$ ipython --no-banner

In [1]: import numpy as np

In [2]: np.set_printoptions(suppress=True, linewidth=120)

In [3]: def rnd(a):
   ...:     return np.round(a, 3) + 0
   ...: 

In [4]: mat = np.loadtxt("layer9.csv", delimiter=",")

In [5]: mat
Out[5]: 
array([[ 1.2,  0. ,  0. ,  1.2],
       [ 2.7, -0.4,  0. , -0.2],
       [ 0.5,  1.6,  1.3,  0.2],
       [-1.7,  0.4,  0.6, -1.3]])

In [6]: t3 = np.stack([mat, -2 * mat, mat[::-1]])

In [7]: rnd(np.linalg.det(t3))
Out[7]: array([ -1.867, -29.875,  -1.867])

In [8]: t3.sum(axis=0)
Out[8]: 
array([[-2.9,  0.4,  0.6, -2.5],
       [-2.2,  2. ,  1.3,  0.4],
       [ 2.2, -2. , -1.3, -0.4],
       [ 2.9, -0.4, -0.6,  2.5]])

In [9]: np.linalg.matrix_rank(t3)
Out[9]: array([4, 4, 4])

In [10]: rnd(np.einsum("bij,cij->bc", t3, t3))
Out[10]: 
array([[ 20.01, -40.02,  -5.86],
       [-40.02,  80.04,  11.72],
       [ -5.86,  11.72,  20.01]])

In [11]: f = np.array([1, 2, 2, -2])

In [12]: Y = mat + np.outer(f, np.eye(4)[0])

In [13]: np.linalg.matrix_rank(Y - mat)
Out[13]: np.int64(1)

In [14]: np.linalg.matrix_rank(np.linalg.inv(Y) - np.linalg.inv(mat), tol=1e-8)
Out[14]: np.int64(1)

In [15]: def softmax(z):
    ...:     e = np.exp(z - z.max(axis=-1, keepdims=True))
    ...:     return e / e.sum(axis=-1, keepdims=True)
    ...: 

In [16]: rnd(softmax(mat[1]))
Out[16]: array([0.857, 0.039, 0.058, 0.047])

In [17]: rnd(softmax(mat[1] + 5))
Out[17]: array([0.857, 0.039, 0.058, 0.047])

In [18]: scores = mat @ mat.T / np.sqrt(4)

In [19]: softmax(scores).round(6).argmax(axis=1)
Out[19]: array([1, 1, 2, 3])

In [20]: rnd(softmax(scores + np.triu(np.full(scores.shape, -np.inf), 1)))
Out[20]: 
array([[1.   , 0.   , 0.   , 0.   ],
       [0.096, 0.904, 0.   , 0.   ],
       [0.121, 0.111, 0.768, 0.   ],
       [0.012, 0.007, 0.082, 0.899]])

In [21]: rnd(softmax(scores))
Out[21]: 
array([[0.406, 0.431, 0.146, 0.016],
       [0.093, 0.876, 0.029, 0.002],
       [0.111, 0.102, 0.703, 0.085],
       [0.012, 0.007, 0.082, 0.899]])

In [22]: rng = np.random.default_rng(529)

In [23]: labels = rng.permutation(4)

In [24]: labels
Out[24]: array([1, 0, 2, 3])

In [25]: Y = mat[labels][:, labels]

In [26]: Y
Out[26]: 
array([[-0.4,  2.7,  0. , -0.2],
       [ 0. ,  1.2,  0. ,  1.2],
       [ 1.6,  0.5,  1.3,  0.2],
       [ 0.4, -1.7,  0.6, -1.3]])

In [27]: q, V = np.linalg.qr(Y[:, :2])[0], np.linalg.qr(Y[:, 2:])[0]

In [28]: sigma = np.linalg.svd(q.T @ V, compute_uv=False)

In [29]: rnd(sigma)
Out[29]: array([0.989, 0.517])

In [30]: (sigma > 0.9).sum()
Out[30]: np.int64(1)

In [31]: m1 = np.diag(np.array([1, 1, 2, 1, 1, 3]))

In [32]: m1
Out[32]: 
array([[1, 0, 0, 0, 0, 0],
       [0, 1, 0, 0, 0, 0],
       [0, 0, 2, 0, 0, 0],
       [0, 0, 0, 1, 0, 0],
       [0, 0, 0, 0, 1, 0],
       [0, 0, 0, 0, 0, 3]])

In [33]: m1 @ m1
Out[33]: 
array([[1, 0, 0, 0, 0, 0],
       [0, 1, 0, 0, 0, 0],
       [0, 0, 4, 0, 0, 0],
       [0, 0, 0, 1, 0, 0],
       [0, 0, 0, 0, 1, 0],
       [0, 0, 0, 0, 0, 9]])

In [34]: rnd(np.sort(np.linalg.eigvals(m1).real))
Out[34]: array([1., 1., 1., 1., 2., 3.])

In [35]: rnd(softmax(m1).sum(axis=1))
Out[35]: array([1., 1., 1., 1., 1., 1.])

In [36]: rnd(softmax(10 * m1[1]))
Out[36]: array([0., 1., 0., 0., 0., 0.])

In [37]: rnd(softmax(m1[1] + 2))
Out[37]: array([0.13 , 0.352, 0.13 , 0.13 , 0.13 , 0.13 ])

In [38]: scores = m1 @ m1.T / np.sqrt(6)

In [39]: rnd(softmax(scores)[1] @ m1)
Out[39]: array([0.154, 0.231, 0.307, 0.154, 0.154, 0.461])

In [40]: rnd(softmax(scores + np.triu(np.full(scores.shape, -np.inf), 1)))
Out[40]: 
array([[1.   , 0.   , 0.   , 0.   , 0.   , 0.   ],
       [0.399, 0.601, 0.   , 0.   , 0.   , 0.   ],
       [0.14 , 0.14 , 0.719, 0.   , 0.   , 0.   ],
       [0.222, 0.222, 0.222, 0.334, 0.   , 0.   ],
       [0.182, 0.182, 0.182, 0.182, 0.273, 0.   ],
       [0.023, 0.023, 0.023, 0.023, 0.023, 0.887]])

In [41]: q, V = np.linalg.qr(m1[:, :5])[0], np.linalg.qr(m1[:, 5:])[0]

In [42]: sigma = np.linalg.svd(q.T @ V, compute_uv=False)

In [43]: (sigma > 0.9).sum()
Out[43]: np.int64(0)

In [44]: np.degrees(np.arccos(sigma.clip(0, 1)))
Out[44]: array([90.])

In [45]: vals, V = np.linalg.eigh(m1)

In [46]: np.abs(V[:, -1]).round(6).argmax()
Out[46]: np.int64(5)

In [47]: vals.sum(), np.trace(m1)
Out[47]: (np.float64(9.0), np.int64(9))

In [48]: vals
Out[48]: array([1., 1., 1., 1., 2., 3.])

In [49]: rnd(np.linalg.svd(m1, compute_uv=False))
Out[49]: array([3., 2., 1., 1., 1., 1.])

In [50]: V @ np.diag(vals) @ V.T
Out[50]: 
array([[1., 0., 0., 0., 0., 0.],
       [0., 1., 0., 0., 0., 0.],
       [0., 0., 2., 0., 0., 0.],
       [0., 0., 0., 1., 0., 0.],
       [0., 0., 0., 0., 1., 0.],
       [0., 0., 0., 0., 0., 3.]])

In [51]: np.unique(vals.round(6) + 0, return_counts=True)[1]
Out[51]: array([4, 1, 1])

In [52]: Y = m1 / np.linalg.norm(m1, axis=1, keepdims=True)

In [53]: gram = Y @ Y.T

In [54]: rnd(np.linalg.norm(Y, axis=1))
Out[54]: array([1., 1., 1., 1., 1., 1.])

In [55]: gram
Out[55]: 
array([[1., 0., 0., 0., 0., 0.],
       [0., 1., 0., 0., 0., 0.],
       [0., 0., 1., 0., 0., 0.],
       [0., 0., 0., 1., 0., 0.],
       [0., 0., 0., 0., 1., 0.],
       [0., 0., 0., 0., 0., 1.]])

In [56]: M = np.loadtxt("case7.csv", delimiter=",")

In [57]: rnd(M)
Out[57]: 
array([[ 1.   ,  0.   ,  0.   ,  0.   ],
       [ 0.   ,  0.5  , -0.866,  0.   ],
       [ 0.   ,  0.866,  0.5  ,  0.   ],
       [ 0.   ,  0.   ,  0.   ,  1.   ]])

In [58]: rnd(M @ M.T)
Out[58]: 
array([[1., 0., 0., 0.],
       [0., 1., 0., 0.],
       [0., 0., 1., 0.],
       [0., 0., 0., 1.]])

In [59]: rnd(np.linalg.pinv(M))
Out[59]: 
array([[ 1.   ,  0.   ,  0.   ,  0.   ],
       [ 0.   ,  0.5  ,  0.866,  0.   ],
       [ 0.   , -0.866,  0.5  ,  0.   ],
       [ 0.   ,  0.   ,  0.   ,  1.   ]])

In [60]: rnd(np.linalg.svd(M, compute_uv=False))
Out[60]: array([1., 1., 1., 1.])

In [61]: rnd(M.mean(axis=0))
Out[61]: array([ 0.25 ,  0.342, -0.092,  0.25 ])

In [62]: rnd(M.sum(axis=1))
Out[62]: array([ 1.   , -0.366,  1.366,  1.   ])

In [63]: np.linalg.matrix_rank(M)
Out[63]: np.int64(4)

In [64]: rnd(np.diff(M, axis=0))
Out[64]: 
array([[-1.   ,  0.5  , -0.866,  0.   ],
       [ 0.   ,  0.366,  1.366,  0.   ],
       [ 0.   , -0.866, -0.5  ,  1.   ]])

In [65]: np.abs(M).max()
Out[65]: np.float64(1.0)

In [66]: labels = rng.permutation(4)

In [67]: Y = M[:, labels] * rng.choice([-1, 1], 4)

In [68]: rnd(Y)
Out[68]: 
array([[-1.   ,  0.   ,  0.   ,  0.   ],
       [ 0.   ,  0.866,  0.   ,  0.5  ],
       [ 0.   , -0.5  ,  0.   ,  0.866],
       [ 0.   ,  0.   ,  1.   ,  0.   ]])

In [69]: left, _, vt = np.linalg.svd(M.T @ Y)

In [70]: rnd(np.linalg.lstsq(M, Y)[0])
Out[70]: 
array([[-1.,  0.,  0.,  0.],
       [ 0.,  0.,  0.,  1.],
       [ 0., -1.,  0.,  0.],
       [ 0.,  0.,  1.,  0.]])

In [71]: J = np.load("dump.npy")

In [72]: J
Out[72]: 
array([[ 0,  0,  0,  0,  0],
       [-1, -2, -5,  0,  1],
       [ 3, -3,  1,  3,  1],
       [ 4,  3, -4, -6,  1],
       [ 1, -1, -5,  0,  2],
       [ 4, -2, -1,  0,  1],
       [-2, -3, -3,  3,  1],
       [ 0,  0,  0,  0,  0],
       [ 3,  2, -2, -3,  1],
       [ 0,  2, -2, -1, -2],
       [ 1, -1,  0, -2,  2],
       [ 0,  0,  0,  0,  0],
       [ 0,  2, -2, -1, -2],
       [ 4, -4,  1,  1,  3],
       [ 0,  0,  0,  0,  0],
       [ 1, -6, -2,  6,  2],
       [-2, -1, -5,  2, -1]])

In [73]: q, R = np.linalg.qr(J)

In [74]: rnd(abs(R[0, 0])), rnd(np.linalg.norm(J[:, 0]))
Out[74]: (np.float64(8.832), np.float64(8.832))

In [75]: np.trace(q @ q.T)
Out[75]: np.float64(5.0)

In [76]: rnd(np.abs(np.diag(R)))
Out[76]: array([ 8.832,  9.992, 10.837,  4.191,  2.252])

In [77]: rnd(R)
Out[77]: 
array([[ -8.832,   1.472,   0.566,   2.944,  -3.51 ],
       [  0.   ,   9.992,   1.118,  -9.041,  -3.486],
       [  0.   ,   0.   , -10.837,  -1.425,   0.564],
       [  0.   ,   0.   ,   0.   ,   4.191,  -2.477],
       [  0.   ,   0.   ,   0.   ,   0.   ,  -2.252]])

In [78]: np.allclose(R.T @ R, J.T @ J)
Out[78]: True

In [79]: cen = (J - J.mean(axis=0)) / J.std(axis=0)

In [80]: rnd(cen.std(axis=0))
Out[80]: array([1., 1., 1., 1., 1.])

In [81]: coef = np.linalg.lstsq(np.delete(cen, 4, axis=1), cen[:, 4])[0]

In [82]: rnd(1 - np.var(cen[:, 4] - np.delete(cen, 4, axis=1) @ coef))
Out[82]: np.float64(0.841)

In [83]: x = np.array([0, 5, 2, 3, 5])

In [84]: h1 = np.maximum(J @ x, 0)

In [85]: J.T @ h1
Out[85]: array([ 9,  1, -3, -3,  3])

In [86]: np.maximum(J @ x, 0) - np.maximum(-J @ x, 0)
Out[86]: array([  0, -15,   1,  -6,  -5,  -7,  -7,   0,   2,  -7,  -1,   0,  -7,   0,   0,  -6, -14])

In [87]: rnd(np.tanh(J @ x))
Out[87]: 
array([ 0.   , -1.   ,  0.762, -1.   , -1.   , -1.   , -1.   ,  0.   ,  0.964, -1.   , -0.762,  0.   , -1.   ,  0.   ,
        0.   , -1.   , -1.   ])

In [88]: np.maximum(J @ (3 * x), 0)
Out[88]: array([0, 0, 3, 0, 0, 0, 0, 0, 6, 0, 0, 0, 0, 0, 0, 0, 0])

In [89]: J * (h1 > 1e-9)[:, None]
Out[89]: 
array([[ 0,  0,  0,  0,  0],
       [ 0,  0,  0,  0,  0],
       [ 3, -3,  1,  3,  1],
       [ 0,  0,  0,  0,  0],
       [ 0,  0,  0,  0,  0],
       [ 0,  0,  0,  0,  0],
       [ 0,  0,  0,  0,  0],
       [ 0,  0,  0,  0,  0],
       [ 3,  2, -2, -3,  1],
       [ 0,  0,  0,  0,  0],
       [ 0,  0,  0,  0,  0],
       [ 0,  0,  0,  0,  0],
       [ 0,  0,  0,  0,  0],
       [ 0,  0,  0,  0,  0],
       [ 0,  0,  0,  0,  0],
       [ 0,  0,  0,  0,  0],
       [ 0,  0,  0,  0,  0]])

In [90]: np.flatnonzero(h1 > 1e-9)
Out[90]: array([2, 8])

In [91]: h1
Out[91]: array([0, 0, 1, 0, 0, 0, 0, 0, 2, 0, 0, 0, 0, 0, 0, 0, 0])

In [92]: Y = np.array([[-2, 1], [-1, 2], [2, 2], [2, 1], [0, 2]])

In [93]: np.linalg.matrix_rank(np.vstack([J, Y.T]))
Out[93]: np.int64(5)

In [94]: Y.T @ J.T
Out[94]: 
array([[  0,  -6,   5, -31, -11,  -8,   7,   0, -18,  -8,  -5,   0,  -8,   0,   0,  12,  -1],
       [  0, -13,   4,  -2,  -7,   0,  -9,   0,   2,  -5,   1,   0,  -5,   5,   0,  -5, -14]])

In [95]: np.einsum("ik,kj->ji", J, Y)
Out[95]: 
array([[  0,  -6,   5, -31, -11,  -8,   7,   0, -18,  -8,  -5,   0,  -8,   0,   0,  12,  -1],
       [  0, -13,   4,  -2,  -7,   0,  -9,   0,   2,  -5,   1,   0,  -5,   5,   0,  -5, -14]])

In [96]: np.vstack([J, Y.T]).shape
Out[96]: (19, 5)

In [97]: basis = J[[14, 2]].astype(float)

In [98]: for _ in range(3):
    ...:     labels = np.linalg.norm(J[:, None] - basis, axis=-1).argmin(axis=1)
    ...:     basis = np.array([J[labels == j].mean(axis=0) for j in range(2)])
    ...: 

In [99]: labels
Out[99]: array([0, 0, 1, 0, 0, 1, 0, 0, 0, 0, 0, 0, 0, 1, 0, 1, 0])

In [100]: rnd(basis[1] - basis[0])
Out[100]: array([ 2.692, -3.827,  1.904,  3.115,  1.519])

In [101]: np.bincount(labels)
Out[101]: array([13,  4])

In [102]: rnd(basis)
Out[102]: 
array([[ 0.308,  0.077, -2.154, -0.615,  0.231],
       [ 3.   , -3.75 , -0.25 ,  2.5  ,  1.75 ]])
